>>> import numpy as np
>>> np.set_printoptions(precision=3, suppress=True, linewidth=160)
>>> F = np.load("m.npy")
>>> F
array([[-0.622, -1.164,  0.122,  2.046,  1.497,  0.384, -1.439, -0.834,  2.041,  0.017, -0.857],
       [ 1.598,  0.351, -0.18 ,  1.691,  0.412, -1.31 ,  1.695, -1.235, -1.049, -0.585, -1.644],
       [-0.71 ,  2.07 , -0.954, -0.246,  1.65 , -1.631, -1.89 ,  0.522, -0.913, -0.18 , -0.379],
       [ 1.776, -0.124,  0.174, -0.561, -0.326, -2.124,  0.007,  1.528,  2.345, -0.139,  0.128],
       [-1.332, -0.635, -1.   ,  1.612, -1.412, -0.835,  0.292,  1.767, -0.519,  1.882, -0.716],
       [ 0.533,  1.487,  2.939,  1.259, -1.158,  0.099, -1.202,  0.103, -0.349,  0.583,  0.137],
       [ 1.865,  0.752, -1.509, -0.606, -0.716,  1.24 , -1.12 , -0.871,  0.366,  1.981, -1.091],
       [-1.154,  1.973,  0.625, -0.485,  0.95 ,  0.752,  2.034,  0.375,  1.496,  0.964, -1.112],
       [-0.977, -0.557,  0.622, -1.427, -1.413, -0.346, -0.729, -0.27 ,  0.073, -1.234, -2.84 ],
       [ 0.178,  1.409, -1.356,  1.317, -1.173,  1.44 , -0.074,  1.097,  0.642, -2.31 ,  0.047],
       [-1.243,  0.926, -0.694,  0.154, -1.624, -1.401,  0.156, -2.421,  1.104,  0.092,  1.174]])
>>> other = np.linalg.inv(F)
>>> np.round(F @ other, 3) + 0
array([[1., 0., 0., 0., 0., 0., 0., 0., 0., 0., 0.],
       [0., 1., 0., 0., 0., 0., 0., 0., 0., 0., 0.],
       [0., 0., 1., 0., 0., 0., 0., 0., 0., 0., 0.],
       [0., 0., 0., 1., 0., 0., 0., 0., 0., 0., 0.],
       [0., 0., 0., 0., 1., 0., 0., 0., 0., 0., 0.],
       [0., 0., 0., 0., 0., 1., 0., 0., 0., 0., 0.],
       [0., 0., 0., 0., 0., 0., 1., 0., 0., 0., 0.],
       [0., 0., 0., 0., 0., 0., 0., 1., 0., 0., 0.],
       [0., 0., 0., 0., 0., 0., 0., 0., 1., 0., 0.],
       [0., 0., 0., 0., 0., 0., 0., 0., 0., 1., 0.],
       [0., 0., 0., 0., 0., 0., 0., 0., 0., 0., 1.]])
>>> np.round(np.linalg.det(F) * np.linalg.det(other), 3)
np.float64(1.0)
>>> feats = np.load("run3.npy")
>>> feats
array([[-2,  0,  0,  0,  0,  0,  0,  0],
       [ 0, -7,  0,  0,  0,  0,  0,  0],
       [ 0,  0, -1,  0,  0,  0,  0,  0],
       [ 0,  0,  0,  1,  0,  0,  0,  0],
       [ 0,  0,  0,  0,  6,  0,  0,  0],
       [ 0,  0,  0,  0,  0,  0,  0,  0],
       [ 0,  0,  0,  0,  0,  0, -2,  0],
       [ 0,  0,  0,  0,  0,  0,  0, -9]])
>>> Uu, sig, vt = np.linalg.svd(feats)
>>> sig
array([9., 7., 6., 2., 2., 1., 1., 0.])
>>> np.argmax(sig[:-1] / (sig[1:] + 1e-6)) + 1
np.int64(7)
>>> other = Uu[:, :7] @ np.diag(sig[:7]) @ vt[:7]
>>> np.abs(feats - other).max()
np.float64(0.0)
>>> np.linalg.matrix_rank(other)
np.int64(7)
>>> np.round(np.linalg.norm(feats - other, 2), 3), sig[7]
(np.float64(0.0), np.float64(0.0))
>>> np.linalg.matrix_rank(feats, rtol=0.05)
np.int64(7)
>>> other
array([[-2.,  0.,  0.,  0.,  0.,  0.,  0.,  0.],
       [ 0., -7.,  0.,  0.,  0.,  0.,  0.,  0.],
       [ 0.,  0., -1.,  0.,  0.,  0.,  0.,  0.],
       [ 0.,  0.,  0.,  1.,  0.,  0.,  0.,  0.],
       [ 0.,  0.,  0.,  0.,  6.,  0.,  0.,  0.],
       [ 0.,  0.,  0.,  0.,  0.,  0.,  0.,  0.],
       [ 0.,  0.,  0.,  0.,  0.,  0., -2.,  0.],
       [ 0.,  0.,  0.,  0.,  0.,  0.,  0., -9.]])
>>> W = np.array([[3, 2, 0, 0, 1],
...     [1, 1, 0, 2, 2],
...     [1, 3, 2, 3, 3],
...     [3, 1, 1, 2, 2],
...     [0, 3, 1, 0, 2],
...     [2, 3, 3, 3, 1],
...     [2, 3, 1, 1, 1],
...     [3, 1, 1, 0, 3]])
>>> beta = np.array([-3, -2, 2, 1, -2])
>>> act = np.maximum(feats @ W + beta, 0)
>>> act
array([[ 0,  0,  2,  1,  0],
       [ 0,  0,  2,  0,  0],
       [ 0,  0,  0,  0,  0],
       [ 0,  0,  3,  3,  0],
       [ 0, 16,  8,  1, 10],
       [ 0,  0,  2,  1,  0],
       [ 0,  0,  0,  0,  0],
       [ 0,  0,  0,  1,  0]])
>>> (act > 0).astype(int)
array([[0, 0, 1, 1, 0],
       [0, 0, 1, 0, 0],
       [0, 0, 0, 0, 0],
       [0, 0, 1, 1, 0],
       [0, 1, 1, 1, 1],
       [0, 0, 1, 1, 0],
       [0, 0, 0, 0, 0],
       [0, 0, 0, 1, 0]])
>>> W2 = np.array([[-1, -2, -2], [-1, -1, 0], [-2, 2, 2], [0, 0, -1], [-2, 0, -1]])
>>> W @ W2
array([[ -7,  -8,  -7],
       [ -6,  -3,  -6],
       [-14,  -1,  -4],
       [-10,  -5,  -8],
       [ -9,  -1,   0],
       [-13,  -1,  -2],
       [ -9,  -5,  -4],
       [-12,  -5,  -7]])
>>> act @ W2
array([[ -4,   4,   3],
       [ -4,   4,   4],
       [  0,   0,   0],
       [ -6,   6,   3],
       [-52,   0,   5],
       [ -4,   4,   3],
       [  0,   0,   0],
       [  0,   0,  -1]])
>>> Uu, sig, vt = np.linalg.svd(feats)
>>> V = vt[:(sig > 1e-8).sum()]
>>> rng = np.random.default_rng(77725)
>>> x0 = feats[3] + -3 * feats[4] + rng.integers(2) * np.eye(8)[6]
>>> x0
array([  0.,   0.,   0.,   1., -18.,   0.,   1.,   0.])
>>> np.round(np.linalg.norm(x0 - V.T @ V @ x0), 3)
np.float64(0.0)
>>> np.diag(V.T @ V)
array([1., 1., 1., 1., 1., 0., 1., 1.])
>>> V.T @ V
array([[1., 0., 0., 0., 0., 0., 0., 0.],
       [0., 1., 0., 0., 0., 0., 0., 0.],
       [0., 0., 1., 0., 0., 0., 0., 0.],
       [0., 0., 0., 1., 0., 0., 0., 0.],
       [0., 0., 0., 0., 1., 0., 0., 0.],
       [0., 0., 0., 0., 0., 0., 0., 0.],
       [0., 0., 0., 0., 0., 0., 1., 0.],
       [0., 0., 0., 0., 0., 0., 0., 1.]])
>>> np.allclose(V.T @ V @ x0, x0)
True
>>> np.linalg.cond(feats) > 100
np.True_
>>> np.linalg.matrix_rank(feats, rtol=0.1)
np.int64(7)
>>> np.argsort(-np.linalg.norm(feats, axis=0).round(6), kind="stable")[:3]
array([7, 1, 4])
>>> ev, V = np.linalg.eigh(feats)
>>> x0 = np.array([-5, 3, -5, -2, 6, -1, -7, 3])
>>> round(float(x0 @ feats @ x0 / (x0 @ x0)), 3), ev[0], ev[-1]
(-0.614, np.float64(-9.0), np.float64(6.0))
>>> np.abs(feats).sum(axis=1).max(), np.abs(ev).max()
(np.int64(9), np.float64(9.0))
>>> (np.sign(V[:, -1].round(6)) == np.sign(V[0, -1].round(6))).astype(int)
array([1, 1, 1, 1, 0, 1, 1, 1])
>>> x0 @ feats @ x0
np.int64(-97)
>>> m1 = np.loadtxt("block16.csv", delimiter=",")
>>> m1
array([[ 2.,  2.,  3.,  2.],
       [ 0.,  0.,  1.,  1.],
       [ 0.,  1.,  0.,  1.],
       [ 3.,  2.,  0.,  1.],
       [ 0.,  1.,  2., -3.],
       [ 0.,  1.,  2.,  1.],
       [-1., -2.,  1.,  2.],
       [ 2.,  1., -2.,  2.]])
>>> x0 = np.array([-2, -2, 1, -1])
>>> target = m1 @ x0
>>> np.linalg.solve(m1.T @ m1, m1.T @ target)
array([-2., -2.,  1., -1.])
>>> target
array([ -7.,   0.,  -3., -11.,   3.,  -1.,   5., -10.])
>>> np.linalg.lstsq(m1, target)[0]
array([-2., -2.,  1., -1.])
>>> target = target + 0.1 * rng.normal(size=8)
>>> target
array([ -6.959,  -0.106,  -3.025, -11.196,   2.887,  -0.869,   5.05 ,  -9.959])
>>> beta, *_ = np.linalg.lstsq(m1, target)
>>> beta.round()
array([-2., -2.,  1., -1.])
>>> [round(float(np.linalg.norm(np.linalg.solve(m1.T @ m1 + lam * np.eye(4), m1.T @ target))), 2) for lam in (0, 1, 10, 100)]
[3.17, 3.06, 2.37, 0.77]
